% python3 -q
>>> import numpy as np
>>> np.set_printoptions(suppress=True, linewidth=140)
>>> def rnd(a):
...     return np.round(a, 2) + 0
... 
>>> feats = np.load("m.npy")
>>> feats
array([[ 0.41, -0.54,  0.05,  0.48, -0.84],
       [ 0.01, -0.95,  0.65, -0.46, -0.96],
       [-0.48,  0.75,  0.3 , -0.28, -0.88],
       [ 0.09,  0.65,  0.03,  0.53, -0.96],
       [-0.38, -0.29,  0.16, -0.68,  0.85],
       [ 0.35, -0.35,  0.08,  0.5 , -0.91],
       [-0.85,  0.98, -0.52, -0.9 ,  1.  ],
       [-0.17, -0.22, -0.19, -0.49,  0.98],
       [-0.62, -0.45,  0.42, -0.88,  0.81],
       [ 0.24,  0.28, -0.24,  0.44, -0.01],
       [ 0.98, -1.  ,  0.4 ,  0.96, -1.  ],
       [-0.33,  0.25,  0.22, -0.36, -0.35],
       [-0.83,  0.88,  0.06, -0.9 ,  0.99],
       [-0.98,  0.99,  0.64, -0.98,  0.14],
       [ 0.14, -0.29,  0.5 ,  0.39, -1.  ],
       [-0.6 ,  0.36,  0.43, -0.7 , -0.48],
       [ 0.34, -0.85,  0.56,  0.34, -1.  ],
       [ 0.44, -0.37, -0.05,  0.57, -0.8 ],
       [-0.25, -0.9 ,  0.51, -0.74,  0.05],
       [ 0.65, -0.82,  0.16,  0.73, -0.99],
       [-0.82,  0.34,  0.08, -0.96,  1.  ],
       [-0.97,  0.99, -0.04, -0.99,  1.  ],
       [ 0.15, -0.79, -0.18, -0.36,  0.98],
       [ 0.65, -0.26, -0.32,  0.81, -0.7 ],
       [-0.97,  1.  ,  0.46, -0.97,  0.7 ],
       [-0.82, -0.94,  0.95, -0.97, -1.  ],
       [ 0.85, -0.93, -0.09,  0.9 , -0.98]])
>>> cen = feats - feats.mean(axis=0)
>>> U, s, Vh = np.linalg.svd(cen, full_matrices=False)
>>> np.linalg.matrix_rank(cen)
np.int64(5)
>>> rnd(s ** 2 / (s ** 2).sum())
array([0.69, 0.15, 0.14, 0.01, 0.  ])
>>> np.abs(U[:, 0]).argmax()
np.int64(10)
>>> rnd(cen.mean(axis=0))
array([0., 0., 0., 0., 0.])
>>> rnd(s)
array([6.32, 2.94, 2.89, 0.79, 0.33])
>>> rnd(np.abs(Vh[-1]))
array([0.77, 0.22, 0.04, 0.59, 0.08])
>>> W0 = np.load("a.npy")
>>> W0
array([[ 0,  0,  0],
       [ 0,  0,  6],
       [ 0,  0,  8],
       [ 0,  0,  0],
       [ 0,  0,  0],
       [ 0,  0,  0],
       [ 0,  0,  0],
       [ 0,  0,  8],
       [ 0,  0, 14],
       [ 0,  0,  0],
       [ 0,  0,  0],
       [ 0,  0,  0],
       [ 0,  0,  0],
       [ 0,  0,  0],
       [ 0,  0,  0],
       [ 0,  0,  8]])
>>> r = np.linalg.matrix_rank(W0)
>>> r
np.int64(1)
>>> ns = np.linalg.svd(W0)[2][r:].T
>>> np.allclose(W0 @ ns, 0)
True
>>> np.linalg.matrix_rank(W0.T @ W0), np.linalg.matrix_rank(W0 @ W0.T)
(np.int64(1), np.int64(1))
>>> rnd(np.linalg.norm(W0[9] - W0[2]))
np.float64(8.0)
>>> print(rnd(np.linalg.norm(W0, 1)), rnd(np.linalg.norm(W0, np.inf)))
44.0 14.0
>>> m1 = np.load("run4.npy")
>>> m1
array([[ -4,  -7,  -2,   4,  -5,   0,   4],
       [ -7,   6,  -4,   3,  -8,   3,  -3],
       [ -2,  -4,   2,   0,  -6,   8,  -2],
       [  4,   3,   0, -10,   1,   0,   0],
       [ -5,  -8,  -6,   1,   2,   0,  -4],
       [  0,   3,   8,   0,   0,   6,   2],
       [  4,  -3,  -2,   0,  -4,   2,   0]])
>>> w, V = np.linalg.eigh(m1)
>>> x = np.array([0, 0, 2, -2, 1, 1, 0])
>>> print(x @ m1 @ x / (x @ x), rnd(w[0]), rnd(w[-1]))
-2.0 -18.41 14.88
>>> print((np.sign(V[:, -1].round(6)) == np.sign(V[0, -1].round(6))).astype(int))
[1 0 0 0 1 0 0]
>>> W1 = np.array([[2, -1, 1, 0, 2, -1],
...     [1, 2, 2, 0, -1, 2],
...     [-1, 2, 2, 2, 2, 0],
...     [2, 2, -2, -2, -2, -1],
...     [-1, 2, -1, 1, 1, -1],
...     [1, -1, 2, 2, 2, -2],
...     [-1, -2, 0, 0, -1, 2]])
>>> coef = np.array([2, -2, -1, -2, -1, -3])
>>> H = np.maximum(m1 @ W1 + coef, 0)
>>> np.linalg.matrix_rank(H)
np.int64(5)
>>> rnd((H > 0).mean(axis=0))
array([0.57, 0.29, 0.71, 0.43, 0.57, 0.29])
>>> (H > 0).astype(int)
array([[0, 0, 0, 0, 0, 0],
       [1, 1, 1, 0, 0, 1],
       [1, 0, 1, 1, 1, 0],
       [0, 0, 1, 1, 1, 1],
       [0, 0, 0, 0, 0, 0],
       [1, 1, 1, 1, 1, 0],
       [1, 0, 1, 0, 1, 0]])
>>> C = np.array([[0, -2, -2],
...     [-3, 0, 2],
...     [3, -3, 2],
...     [1, 1, 2],
...     [-3, 2, 0],
...     [1, 1, -2]])
>>> W1 @ C
array([[ -1,  -4,  -2],
       [  5,  -8,   2],
       [ -4,   2,  14],
       [ -9,  -5,  -6],
       [-12,   7,   8],
       [  3,  -4,   8],
       [ 11,   2,  -6]])
>>> (H @ C).round(6).argmax(axis=1)
array([0, 0, 2, 2, 0, 2, 0])
>>> H @ C
array([[  0,   0,   0],
       [ 15, -39, -42],
       [ 12, -19,  38],
       [ 36,  -7,  78],
       [  0,   0,   0],
       [ 29, -31, 136],
       [-15, -21, -28]])
